% ipython --no-banner

In [1]: import numpy as np

In [2]: np.set_printoptions(precision=1, suppress=True, linewidth=200)

In [3]: m1 = np.load("arr.npy")

In [4]: m1.round(1) + 0
Out[4]: 
array([[-0.2,  0.6, -0.2,  0.5,  0.3,  0.4,  0.1,  0.3,  0.2],
       [-0.3, -0.1,  0.1,  0. , -0.1, -0.6,  0.3,  0.5,  0.5],
       [ 0.2,  0.1, -0.1, -0.6,  0.2,  0.3,  0.5,  0.4, -0.2],
       [-0.3,  0. ,  0.4,  0.2, -0.5,  0.2,  0.3,  0.2, -0.5],
       [-0.6, -0.1, -0.4, -0.3, -0.2,  0.2, -0.4,  0.3, -0.1],
       [-0.2,  0.7,  0.1, -0.3,  0.1, -0.5, -0.2, -0.1, -0.4],
       [-0.6, -0.2,  0.4, -0.2,  0.5,  0.1,  0.2, -0.4,  0.2],
       [-0.1, -0.4, -0.4,  0.4,  0.5, -0.3,  0.2,  0.1, -0.5],
       [-0.1,  0.2, -0.5,  0. , -0.4,  0. ,  0.5, -0.5,  0. ]])

In [5]: # columns are unit length and at right angles

In [6]: C2 = m1.T @ m1

In [7]: print(round(np.trace(C2), 1), round((m1 ** 2).sum(), 1))
9.0 9.0

In [8]: np.linalg.matrix_rank(C2)
Out[8]: np.int64(9)

In [9]: print((m1 @ m1.T).shape)
(9, 9)

In [10]: x = np.array([-3, 0, 0, -3, -2, -1, 3, 0, -3])

In [11]: np.round(m1.T @ (m1 @ x), 1) + 0
Out[11]: array([-3.,  0.,  0., -3., -2., -1.,  3.,  0., -3.])

In [12]: 9 - np.linalg.matrix_rank(m1 - np.eye(9), tol=1e-8)
Out[12]: np.int64(1)

In [13]: O, evecs = np.linalg.qr(m1[:, :5])[0], np.linalg.qr(m1[:, 5:])[0]

In [14]: s = np.linalg.svd(O.T @ evecs, compute_uv=False)

In [15]: (s > 0.9).sum()
Out[15]: np.int64(0)

In [16]: print(np.round(np.linalg.norm(O @ O.T - evecs @ evecs.T, 2), 1))
1.0

In [17]: B = np.linalg.invert(m1)
Traceback (most recent call last):
  Cell In[17], line 1
    B = np.linalg.invert(m1)
AttributeError: module 'numpy.linalg' has no attribute 'invert'


In [18]: B = np.linalg.inv(m1)

In [19]: round(np.linalg.slogdet(m1)[0], 1)
Out[19]: np.float64(1.0)

In [20]: np.round(np.linalg.inv(B), 1) + 0
Out[20]: 
array([[-0.2,  0.6, -0.2,  0.5,  0.3,  0.4,  0.1,  0.3,  0.2],
       [-0.3, -0.1,  0.1,  0. , -0.1, -0.6,  0.3,  0.5,  0.5],
       [ 0.2,  0.1, -0.1, -0.6,  0.2,  0.3,  0.5,  0.4, -0.2],
       [-0.3,  0. ,  0.4,  0.2, -0.5,  0.2,  0.3,  0.2, -0.5],
       [-0.6, -0.1, -0.4, -0.3, -0.2,  0.2, -0.4,  0.3, -0.1],
       [-0.2,  0.7,  0.1, -0.3,  0.1, -0.5, -0.2, -0.1, -0.4],
       [-0.6, -0.2,  0.4, -0.2,  0.5,  0.1,  0.2, -0.4,  0.2],
       [-0.1, -0.4, -0.4,  0.4,  0.5, -0.3,  0.2,  0.1, -0.5],
       [-0.1,  0.2, -0.5,  0. , -0.4,  0. ,  0.5, -0.5,  0. ]])

In [21]: B.round(1) + 0
Out[21]: 
array([[-0.2, -0.3,  0.2, -0.3, -0.6, -0.2, -0.6, -0.1, -0.1],
       [ 0.6, -0.1,  0.1,  0. , -0.1,  0.7, -0.2, -0.4,  0.2],
       [-0.2,  0.1, -0.1,  0.4, -0.4,  0.1,  0.4, -0.4, -0.5],
       [ 0.5,  0. , -0.6,  0.2, -0.3, -0.3, -0.2,  0.4,  0. ],
       [ 0.3, -0.1,  0.2, -0.5, -0.2,  0.1,  0.5,  0.5, -0.4],
       [ 0.4, -0.6,  0.3,  0.2,  0.2, -0.5,  0.1, -0.3,  0. ],
       [ 0.1,  0.3,  0.5,  0.3, -0.4, -0.2,  0.2,  0.2,  0.5],
       [ 0.3,  0.5,  0.4,  0.2,  0.3, -0.1, -0.4,  0.1, -0.5],
       [ 0.2,  0.5, -0.2, -0.5, -0.1, -0.4,  0.2, -0.5,  0. ]])

In [22]: np.allclose(B, m1.T)
Out[22]: True
